In [1]: import numpy as np

In [2]: np.set_printoptions(precision=2, suppress=True, linewidth=100)

In [3]: W0 = np.load("test8.npy")

In [4]: print(W0)
[[ 81 -18  54 -18   9]
 [-18  13 -33 -17 -11]
 [ 54 -33  85  37  27]
 [-18 -17  37  53  19]
 [  9 -11  27  19  10]]

In [5]: def softmax(z):
   ...:     e = np.exp(z - z.max(axis=-1, keepdims=True))
   ...:     return e / e.sum(axis=-1, keepdims=True)
   ...: 

In [6]: print(np.round(softmax(W0[0] + 2), 2) + 0)
[1. 0. 0. 0. 0.]

In [7]: print(softmax(W0).sum(axis=1))
[1. 1. 1. 1. 1.]

In [8]: print(np.round(softmax(10 * W0[0]), 2) + 0)
[1. 0. 0. 0. 0.]

In [9]: att = W0 @ W0.T / np.sqrt(5)

In [10]: print(softmax(att)[0] @ W0)
[ 81. -18.  54. -18.   9.]

In [11]: print(softmax(att).round(6).argmax(axis=1))
[0 1 2 2 2]

In [12]: print(np.round(softmax(att), 2) + 0)
[[1. 0. 0. 0. 0.]
 [0. 1. 0. 0. 0.]
 [0. 0. 1. 0. 0.]
 [0. 0. 1. 0. 0.]
 [0. 0. 1. 0. 0.]]

In [13]: left, sv, vt = np.linalg.svd(W0)

In [14]: V = vt[:(sv > 1e-8).sum()]

In [15]: rng = np.random.default_rng(9890)

In [16]: x = W0[2] + -3 * W0[4] + rng.integers(2) * np.eye(5)[3]

In [17]: print(x)
[ 27.   0.   4. -19.  -3.]

In [18]: print(np.round(V.T @ V, 2) + 0)
[[ 0.71 -0.08  0.3  -0.33  0.  ]
 [-0.08  0.09 -0.22 -0.14 -0.08]
 [ 0.3  -0.22  0.55  0.28  0.18]
 [-0.33 -0.14  0.28  0.58  0.18]
 [ 0.   -0.08  0.18  0.18  0.08]]
